$ python -q
>>> import numpy as np
>>> from numpy import linalg as LA
>>> np.set_printoptions(precision=1, suppress=True, linewidth=200)
>>> rd = lambda a: np.round(a, 1) + 0
>>> feats = np.array([[-5.0, -0.2, 7.1], [7.4, 0.0, 4.2], [-0.4, 9.9, -0.5]])
>>> O, R = LA.qr(feats)
>>> O.shape, R.shape
((3, 3), (3, 3))
>>> np.allclose(R.T @ R, feats.T @ feats)
True
>>> rd(O)
array([[-0.6,  0. , -0.8],
       [ 0.8,  0. , -0.6],
       [ 0. , -1. ,  0. ]])
>>> rd(np.trace(O @ O.T))
np.float64(3.0)
>>> hat = np.triu(np.array([[0, 5, 2], [4, 4, 1], [1, 7, 4]]), 1) + np.eye(3)
>>> A2 = hat @ feats @ LA.inv(hat)
>>> rd(LA.det(A2))
np.float64(727.6)
>>> rd(np.trace(A2)), np.trace(feats)
(np.float64(-5.5), np.float64(-5.5))
>>> rd(np.poly(A2))
array([   1. ,    5.5,  -34.8, -727.6])
>>> LA.matrix_rank(A2)
np.int64(3)
>>> A2 = np.array([[0, 2, 0], [1, 0, 3], [3, 0, 2]])
>>> rd(np.einsum("ij->j", feats))
array([ 2. ,  9.7, 10.8])
>>> LA.matrix_rank(feats @ A2)
np.int64(3)
>>> rd(np.einsum("ij,ij->i", feats, feats))
array([75.4, 72.4, 98.4])
>>> W1 = np.array([[3, 0, 0, 1, 2], [4, 0, 0, 4, 1], [3, 1, 3, 4, 5]])
>>> coef = np.array([0, 2, 0, 0, 3])
>>> hid = np.maximum(feats @ W1 + coef, 0)
>>> rd(hid)
array([[ 5.5,  9.1, 21.3, 22.6, 28.3],
       [34.8,  6.2, 12.6, 24.2, 38.8],
       [36.9,  1.5,  0. , 37.2,  9.6]])
>>> cent = np.array([[9, -2, -5], [9, 9, -9], [-2, -3, 7], [-7, -6, 5], [-6, -7, -1]])
>>> W1 @ cent
array([[  8, -26, -12],
       [  2, -39,  -1],
       [-28, -65,  12]])
>>> rd(feats[2] @ feats[0])
np.float64(-3.5)
>>> LA.norm(feats, axis=1).argmax()
np.int64(2)
>>> rd(LA.norm(feats, 1)), rd(LA.norm(feats, np.inf))
(np.float64(12.8), np.float64(12.3))
>>> rd(LA.norm(feats) ** 2 / LA.norm(feats, 2) ** 2)
np.float64(2.5)
>>> rd(LA.norm(feats, "nuc"))
np.float64(27.1)
>>> rd(LA.norm(feats[2] - feats[0]))
np.float64(13.5)
>>> F = np.array([[1.0, 0.2, 1.0, 0.3, 0.5, 0.8, -0.2],
...     [-0.1, 0.7, -0.9, 1.7, -0.4, 0.0, 0.6],
...     [1.4, 0.6, 0.4, -1.6, 1.1, 0.0, 1.9]])
>>> F[:, 4] *= 10
>>> F
array([[ 1. ,  0.2,  1. ,  0.3,  5. ,  0.8, -0.2],
       [-0.1,  0.7, -0.9,  1.7, -4. ,  0. ,  0.6],
       [ 1.4,  0.6,  0.4, -1.6, 11. ,  0. ,  1.9]])
>>> blk = np.stack([F, -1 * F, F[::-1]])
>>> LA.matrix_rank(blk)
array([3, 3, 3])
>>> LA.matrix_rank(blk.reshape(3, -1))
np.int64(2)
>>> A = np.array([[1, 3, 1, 2, 0, 0, 3],
...     [0, 2, 3, 1, 0, 1, 3],
...     [0, 3, 2, 2, 0, 2, 0],
...     [3, 3, 0, 1, 0, 0, 3],
...     [1, 3, 0, 0, 2, 0, 3],
...     [1, 3, 1, 1, 2, 0, 3],
...     [0, 1, 2, 0, 1, 0, 1]])
>>> A2 = LA.inv(A)
>>> (np.abs(A2) > 1e-9).astype(int)
array([[1, 0, 0, 1, 1, 1, 0],
       [1, 1, 1, 1, 1, 1, 1],
       [0, 0, 0, 1, 1, 1, 1],
       [0, 0, 0, 1, 1, 1, 1],
       [1, 0, 0, 1, 1, 1, 1],
       [1, 1, 1, 1, 1, 1, 1],
       [1, 1, 1, 1, 1, 1, 1]])
>>> rd(LA.slogdet(A)[0])
np.float64(-1.0)
>>> rd(LA.det(A) * LA.det(A2))
np.float64(1.0)
>>> rd(LA.cond(A))
np.float64(32.1)
>>> rd(LA.det(A) * A2)
array([[  55.,    0.,    0.,  -55.,   55.,  -55.,    0.],
       [ -66.,   44.,  -22.,   10.,  -86.,  122.,  -72.],
       [   0.,    0.,    0.,  -10.,   20.,   10.,  -60.],
       [   0.,    0.,    0.,   10.,   90., -120.,   60.],
       [  55.,    0.,    0.,    5.,   45., -115.,   30.],
       [  99.,  -66.,  -22.,  -15.,   19.,  -73.,  108.],
       [  11.,  -44.,   22.,    5.,    1.,  -27.,   52.]])
>>> left, sv, vt = LA.svd(A, full_matrices=False)
>>> rd(sv / sv[0])
array([1. , 0.4, 0.3, 0.2, 0.1, 0.1, 0. ])
>>> left.shape, sv.shape, vt.shape
((7, 7), (7,), (7, 7))
>>> rd(np.abs(vt[0]))
array([0.2, 0.6, 0.3, 0.3, 0.2, 0.1, 0.6])
>>> np.allclose(left * sv @ vt, A)
True
>>> rd(vt @ vt.T)
array([[1., 0., 0., 0., 0., 0., 0.],
       [0., 1., 0., 0., 0., 0., 0.],
       [0., 0., 1., 0., 0., 0., 0.],
       [0., 0., 0., 1., 0., 0., 0.],
       [0., 0., 0., 0., 1., 0., 0.],
       [0., 0., 0., 0., 0., 1., 0.],
       [0., 0., 0., 0., 0., 0., 1.]])
>>> np.abs(left[:, 0]).round(6).argmax()
np.int64(5)
>>> rd(sv)
array([10.8,  4.3,  2.9,  2.3,  1.2,  0.9,  0.3])
>>> def softmax(z):
...     e = np.exp(z - z.max(axis=-1, keepdims=True))
...     return e / e.sum(axis=-1, keepdims=True)
... 
>>> rd(softmax(A[2] + 3))
array([0. , 0.4, 0.2, 0.2, 0. , 0.2, 0. ])
>>> rd(softmax(A).sum(axis=1))
array([1., 1., 1., 1., 1., 1., 1.])
>>> scores = A @ A.T / np.sqrt(7)
>>> rd(softmax(scores))
array([[0.4, 0.1, 0. , 0.3, 0.1, 0.2, 0. ],
       [0.1, 0.7, 0. , 0. , 0. , 0.1, 0. ],
       [0.1, 0.1, 0.7, 0. , 0. , 0. , 0. ],
       [0.1, 0. , 0. , 0.7, 0.1, 0.1, 0. ],
       [0.1, 0. , 0. , 0.2, 0.4, 0.4, 0. ],
       [0.1, 0. , 0. , 0.1, 0.2, 0.4, 0. ],
       [0.1, 0.3, 0.1, 0.1, 0.1, 0.2, 0.1]])
>>> softmax(scores).round(6).argmax(axis=1)
array([0, 1, 2, 3, 4, 5, 1])
>>> J = np.load("run13.npy")
>>> J
array([[-1. ,  0.1, -1. ],
       [-0.9,  0.1, -0.9],
       [-0.6,  0. , -0.6],
       [-1. , -0.2, -0.8],
       [-1. ,  0. , -1. ],
       [ 0.6,  0.1, -0.1],
       [ 0. ,  0.1, -0.6],
       [ 0.9, -0.1,  1. ],
       [-0.4, -0.1,  0.4],
       [ 0.7,  0. ,  0.5],
       [ 0.5,  0. ,  0.6]])
>>> Xs = J - J.mean(axis=0)
>>> evecs = LA.svd(Xs)[2][:2]
>>> A2 = Xs - Xs @ evecs.T @ evecs
>>> rd((Xs @ evecs.T).std(axis=0))
array([1. , 0.3])
>>> LA.norm(A2, axis=1).round(6).argmax()
np.int64(3)
